In [1]: import numpy as np

In [2]: from numpy import linalg as LA

In [3]: np.set_printoptions(precision=3, suppress=True, linewidth=140)

In [4]: def rnd(a):
   ...:     return np.round(a, 3) + 0
   ...: 

In [5]: W0 = np.load("mat.npy")

In [6]: W0
Out[6]: 
array([[ 0,  0,  0,  0,  0,  0],
       [ 1,  0,  2,  1,  0,  0],
       [-2,  3,  2,  0,  3,  1],
       [ 0,  0,  0,  0,  0,  0],
       [ 0,  0,  0,  0,  0,  0],
       [ 0,  0,  0,  0,  0,  0],
       [ 0, -1, -1,  0,  1,  3],
       [ 2,  2, -2,  2,  1, -1],
       [-1,  2,  2,  2,  1,  0],
       [ 0, -1,  3, -1,  3, -1],
       [ 3,  0, -3,  4,  0,  1],
       [ 2, -3, -1, -1,  0,  3],
       [ 0,  0,  0,  0,  0,  0],
       [ 1,  4,  0,  4,  2, -1],
       [-1,  0,  3,  2,  2, -2],
       [ 2, -2,  0, -1, -1,  0],
       [-1,  2,  2,  2,  1,  0],
       [ 2,  2, -2,  2,  1, -1],
       [ 0, -2,  1,  0,  1, -2],
       [-1,  1,  0, -2,  2,  1],
       [ 0, -2,  1,  0,  1, -2],
       [ 2,  0, -1,  2,  2, -3],
       [ 1, -2, -1,  2, -1,  2],
       [ 0,  0,  0,  0,  0,  0],
       [ 0,  0,  0,  0,  0,  0],
       [-1,  2,  2,  2,  1,  0],
       [ 2, -4,  1, -1,  0, -2],
       [ 1, -4,  0,  2,  0,  0],
       [ 0, -2,  1,  0,  1, -2],
       [ 1, -1,  0, -3,  1,  1],
       [ 2,  3,  0,  1,  3,  0],
       [ 0,  0,  0,  0,  0,  0],
       [ 1,  0,  2,  1,  0,  0],
       [ 3,  0, -3,  4,  0,  1],
       [ 0,  0,  0,  0,  0,  0],
       [ 0,  0,  0,  0,  0,  0],
       [ 0,  0,  0,  0,  0,  0],
       [ 0, -2,  1,  0,  1, -2],
       [ 0,  0,  0,  0,  0,  0],
       [ 0,  0,  0,  0,  0,  0],
       [ 0,  0,  1,  4,  0,  2]])

In [7]: rng = np.random.default_rng(618)

In [8]: out = W0 + rng.integers(-2, 3, (41, 5)) @ rng.integers(-2, 3, (5, 6))

In [9]: out
Out[9]: 
array([[  7,   4,  -3,  -8,   9,   0],
       [ -1,   0,  10,   9,  -2,   8],
       [-10,   5,  12,   4,  -5,  -5],
       [  1,  -6,   0,   6,  -2,   4],
       [ -7,   2,   5,   0,  -5,  -1],
       [  4,  -2, -10,  -4,   4,   2],
       [  4,   3,  -2, -10,   8,   2],
       [ -4,   1,  -1,   2,  -4,  -1],
       [ -3,   8,  12,   6,  -1,  -6],
       [  4,   0,  -5, -11,   9,  -2],
       [ -2,  -3,   1,  12,  -6,   6],
       [  3,   0,   9,   7,   0,   5],
       [  1,   0,   1,   4,   1,   6],
       [ -8,   5,   6,   4,  -4,   2],
       [ -5,   6,   9,   2,  -2, -15],
       [  2,  -2,   4,   3,  -1,   5],
       [ -4,   6,   8,   4,  -1,  -2],
       [  7,   4,  -2,   8,   3,  -5],
       [ -1,  -2,   4,   8,  -2,  -2],
       [ -5,   0,   3,   2,  -3,  -1],
       [  0,  -5,  -1,  -2,   1,   0],
       [  0,   7,   3,   0,   0, -18],
       [ -2,  -2,  -3,  -4,  -3,  -4],
       [  5,  -1,  -7,  -2,   3,  -5],
       [ -2,  -5,  -4,   2,  -2,   8],
       [ -6,   3,   7,   4,  -4,  -4],
       [  0,  -5,  -7, -11,   0,  -6],
       [ -5, -11,  -4,   4,  -6,   7],
       [ -5,  -6,  -1,   2,  -5,  -3],
       [  3,   7,   2, -11,   7,  -1],
       [  1,   1,  -4,   3,  -1,  -9],
       [  5,  -2,  -1,   4,   3,   4],
       [ -1,   1,   2,  -1,   0,   3],
       [  6,   1,  -5,   0,   2,  -7],
       [ -5,   1,   0,  -4,  -4,  -7],
       [ -1,  -2,   3,   8,  -3,   3],
       [ -6,   5,   8,  -2,  -2,   2],
       [  0,  -4,   3,  12,  -3,  -2],
       [  1,  -2,  -9,  -4,  -1, -10],
       [ -4,   5,   8,   2,  -4,  -9],
       [  3,  -4,  -2,   4,   3,  11]])

In [10]: np.abs(out - W0).sum(axis=1)
Out[10]: 
array([31, 28, 38, 19, 20, 26, 27, 13, 30, 30, 31, 24, 13, 25, 33, 13, 19, 19, 15, 19,  9, 32, 19, 23, 23, 22, 25, 32, 20, 28, 22, 19,  8,
       20, 21, 20, 25, 20, 27, 32, 22])

In [11]: cent = out[[16, 32]].astype(float)

In [12]: for _ in range(3):
    ...:     lab = LA.norm(out[:, None] - cent, axis=-1).argmin(axis=1)
    ...:     cent = np.array([out[lab == j].mean(axis=0) for j in range(2)])
    ...: 

In [13]: lab
Out[13]: array([1, 0, 0, 1, 0, 1, 1, 1, 0, 1, 0, 0, 1, 0, 0, 1, 0, 1, 0, 0, 1, 0, 1, 1, 1, 0, 1, 1, 1, 1, 1, 1, 1, 1, 1, 0, 0, 0, 1, 0, 1])

In [14]: rnd(cent[1] - cent[0])
Out[14]: array([ 4.779, -3.662, -9.113, -6.074,  3.765,  1.961])

In [15]: rnd(cent)
Out[15]: 
array([[-3.529,  2.412,  6.529,  4.824, -2.765, -2.294],
       [ 1.25 , -1.25 , -2.583, -1.25 ,  1.   , -0.333]])

In [16]: m1 = np.loadtxt("test9.csv", delimiter=",")

In [17]: print(m1)
[[ -4.  -5.   1.  -8.   8.]
 [  3. -12.  -3.  -9.   7.]
 [  1.  -4. -15.   1.  -3.]
 [ -8.   7.  -3.   7.  -4.]
 [ -6.  -1.   1.  -6.  -2.]]

In [18]: x = np.array([1, 1, 1, 1, 1])

In [19]: y = m1 @ x

In [20]: b, lr = np.zeros(5), 1 / LA.norm(m1, 2) ** 2

In [21]: for i in range(5):
    ...:     b -= lr * m1.T @ (m1 @ b - y)
    ...:     if i % 1 == 0: print(i, round(LA.norm(m1 @ b - y), 3))
    ...: 
0 15.892
1 11.489
2 8.992
3 7.4
4 6.3

In [22]: rnd(LA.cond(m1))
Out[22]: np.float64(15.66)

In [23]: lab = rng.permutation(5)

In [24]: lab
Out[24]: array([0, 2, 3, 1, 4])

In [25]: out = m1[lab][:, lab]

In [26]: rnd(np.sort(np.abs(LA.eigvals(out))))
Out[26]: array([ 4.143,  7.142,  8.348,  8.348, 17.024])

In [27]: print(np.allclose(out, m1))
False

In [28]: print(rnd(np.sort(np.abs(LA.eigvals(m1)))))
[ 4.143  7.142  8.348  8.348 17.024]

In [29]: np.allclose(m1, m1.T)
Out[29]: False

In [30]: print(np.trace(m1))
-26.0

In [31]: rnd(np.abs(LA.eigvals(m1)).max())
Out[31]: np.float64(17.024)

In [32]: (m1 - m1.T) / 2
Out[32]: 
array([[ 0. , -4. ,  0. ,  0. ,  7. ],
       [ 4. ,  0. ,  0.5, -8. ,  4. ],
       [ 0. , -0.5,  0. ,  2. , -2. ],
       [ 0. ,  8. , -2. ,  0. ,  1. ],
       [-7. , -4. ,  2. , -1. ,  0. ]])

In [33]: rnd(LA.det(m1))
Out[33]: np.float64(35104.0)
